>>> import numpy as np
>>> np.set_printoptions(precision=3, suppress=True, linewidth=160, sign=" ")
>>> J = np.load("layer6.npy")
>>> J
array([[-22.372,  15.153,   9.929,  19.269,  20.793,  20.98 ,  15.2  , -11.122,  13.538, -14.975],
       [  6.693,  -7.455,  -2.52 , -14.687, -10.72 , -12.014,  -8.774,  10.183,   1.844,   1.81 ],
       [  5.884,  -2.772,   3.815,  -7.559,  -2.192,  -4.768,   0.426,   3.798, -13.11 ,   0.22 ],
       [-11.834,   9.607,   3.585,  11.539,  14.639,  11.808,   9.034, -10.954,   4.156,  -7.559],
       [ -5.747,   2.004,  12.691,  -1.443,   1.878,   4.16 ,   6.45 ,   8.073,  -0.938,  -8.981],
       [  6.386,  -5.493,  -4.498, -11.265,  -6.918, -10.067,  -7.367,   4.442,  -0.598,   2.829],
       [  3.   ,  -0.768,  15.156,  -5.535,  -0.006,   0.584,   7.858,   8.889, -19.874,  -5.138],
       [ 10.006,  -6.773,  -9.627, -12.601,  -7.668, -13.149, -10.226,   1.061,  -2.912,   6.595],
       [-13.073,   5.176,   0.548,   4.344,   5.592,   5.825,   1.038,  -1.266,  21.278,  -8.362],
       [ 13.681, -14.097, -16.677, -23.812, -20.134, -24.028, -22.062,  10.872,  11.498,   9.552],
       [  1.608,   2.404,  -7.938,   1.788,   6.701,  -0.851,  -0.822, -12.688,  -4.595,   3.102],
       [  2.365,  -1.834,  -3.041,  -5.657,  -1.505,  -4.919,  -3.489,   0.045,  -0.099,   0.737],
       [ 22.168, -15.672, -10.672, -26.267, -19.951, -25.297, -17.304,  11.363, -12.735,  12.265],
       [ -5.867,   2.748,   2.905,   0.703,   3.743,   2.781,   2.181,  -0.032,   5.769,  -5.35 ],
       [-32.852,  25.483,   5.184,  36.003,  36.851,  33.359,  21.815, -30.086,  20.049, -17.156],
       [-13.68 ,  14.091,   7.399,  18.486,  22.465,  18.316,  16.189, -17.635,  -5.345,  -8.937],
       [ -1.513,   4.449,  -4.215,   4.574,   9.225,   2.787,   2.516, -12.492,  -4.39 ,   0.345],
       [ -2.736,  -2.716,   6.345,  -8.444,  -5.804,  -3.333,  -1.86 ,  12.665,   8.117,  -6.029]])
>>> Uu, sv, Vt = np.linalg.svd(J)
>>> vecs = Vt[:(sv > 1e-8).sum()]
>>> rng = np.random.default_rng(9345)
>>> x0 = J[10] + -2 * J[17] + rng.integers(2) * np.eye(10)[5]
>>> x0
array([  7.08 ,   7.836, -20.629,  18.676,  18.309,   5.815,   2.898, -38.018, -20.829,  15.16 ])
>>> np.diag(vecs.T @ vecs)
array([ 0.249,  0.1  ,  0.435,  0.628,  0.389,  0.285,  0.192,  0.545,  0.819,  0.357])
>>> np.allclose(vecs.T @ vecs @ x0, x0)
True
